% ipython --no-banner

In [1]: import numpy as np

In [2]: np.set_printoptions(precision=2, suppress=True, linewidth=140)

In [3]: W0 = np.load("arr.npy")

In [4]: W0
Out[4]: 
array([[0, 7, 7, 2, 6, 4, 2],
       [0, 0, 5, 2, 0, 9, 9],
       [0, 0, 0, 0, 2, 5, 5],
       [0, 0, 0, 0, 1, 2, 8],
       [0, 0, 0, 0, 0, 0, 2],
       [0, 0, 0, 0, 0, 0, 6],
       [0, 0, 0, 0, 0, 0, 0]])

In [5]: rank = np.linalg.matrix_rank(W0)

In [6]: rank
Out[6]: np.int64(5)

In [7]: N = np.linalg.svd(W0)[2][rank:].T

In [8]: [int(np.linalg.matrix_rank(W0[:i])) for i in range(1, len(W0) + 1)]
Out[8]: [1, 2, 3, 4, 5, 5, 5]

In [9]: np.round(W0 @ N, 2) + 0
Out[9]: 
array([[0., 0.],
       [0., 0.],
       [0., 0.],
       [0., 0.],
       [0., 0.],
       [0., 0.],
       [0., 0.]])

In [10]: [int(np.linalg.matrix_rank(np.linalg.matrix_power(W0, p))) for p in range(1, 8)]
Out[10]: [5, 3, 2, 1, 0, 0, 0]

In [11]: np.linalg.matrix_rank(W0 - W0[0, 0] * np.eye(7))
Out[11]: np.int64(5)

In [12]: np.prod(np.diag(W0)), round(np.linalg.det(W0), 2)
Out[12]: (np.int64(0), np.float64(0.0))

In [13]: try:
    ...:     np.linalg.inv(W0)
    ...: except np.linalg.LinAlgError as e:
    ...:     print(e)
    ...: 
Singular matrix

In [14]: rng = np.random.default_rng(53645)

In [15]: z = rng.permutation(7)

In [16]: z
Out[16]: array([1, 4, 0, 5, 3, 6, 2])

In [17]: M2 = W0[z][:, z]

In [18]: M2
Out[18]: 
array([[0, 0, 0, 9, 2, 9, 5],
       [0, 0, 0, 0, 0, 2, 0],
       [7, 6, 0, 4, 2, 2, 7],
       [0, 0, 0, 0, 0, 6, 0],
       [0, 1, 0, 2, 0, 8, 0],
       [0, 0, 0, 0, 0, 0, 0],
       [0, 2, 0, 5, 0, 5, 0]])

In [19]: np.diag(M2)
Out[19]: array([0, 0, 0, 0, 0, 0, 0])

In [20]: np.allclose(M2, W0)
Out[20]: False

In [21]: np.trace(M2)
Out[21]: np.int64(0)

In [22]: M2 = np.array([[0, 2, 2, 0, 2, 0]])

In [23]: feats = np.block([[np.zeros((1, 1)), M2], [M2.T, np.zeros((6, 6))]])

In [24]: feats
Out[24]: 
array([[0., 0., 2., 2., 0., 2., 0.],
       [0., 0., 0., 0., 0., 0., 0.],
       [2., 0., 0., 0., 0., 0., 0.],
       [2., 0., 0., 0., 0., 0., 0.],
       [0., 0., 0., 0., 0., 0., 0.],
       [2., 0., 0., 0., 0., 0., 0.],
       [0., 0., 0., 0., 0., 0., 0.]])

In [25]: # looks like rank 2

In [26]: np.allclose(feats[:-1].T @ np.linalg.lstsq(feats[:-1].T, feats[-1])[0], feats[-1])
Out[26]: True

In [27]: np.unique(feats.round(6), axis=0).shape
Out[27]: (3, 7)

In [28]: np.round(feats @ np.linalg.pinv(feats) @ feats, 2) + 0
Out[28]: 
array([[0., 0., 2., 2., 0., 2., 0.],
       [0., 0., 0., 0., 0., 0., 0.],
       [2., 0., 0., 0., 0., 0., 0.],
       [2., 0., 0., 0., 0., 0., 0.],
       [0., 0., 0., 0., 0., 0., 0.],
       [2., 0., 0., 0., 0., 0., 0.],
       [0., 0., 0., 0., 0., 0., 0.]])

In [29]: np.round(np.linalg.norm(feats, 2) / np.linalg.norm(feats), 2)
Out[29]: np.float64(0.71)

In [30]: M2 = np.array([[0, 4, 5, 4, 2]])

In [31]: data = M2.T @ M2

In [32]: data
Out[32]: 
array([[ 0,  0,  0,  0,  0],
       [ 0, 16, 20, 16,  8],
       [ 0, 20, 25, 20, 10],
       [ 0, 16, 20, 16,  8],
       [ 0,  8, 10,  8,  4]])

In [33]: rank = np.linalg.matrix_rank(data)

In [34]: rank
Out[34]: np.int64(1)

In [35]: N = np.linalg.svd(data)[2][rank:].T

In [36]: [int(np.linalg.matrix_rank(data[:i])) for i in range(1, len(data) + 1)]
Out[36]: [0, 1, 1, 1, 1]

In [37]: [int(np.linalg.matrix_rank(data[:, :j + 1])) for j in range(5)]
Out[37]: [0, 1, 1, 1, 1]

In [38]: N.shape
Out[38]: (5, 4)

In [39]: np.allclose(data @ N, 0)
Out[39]: True
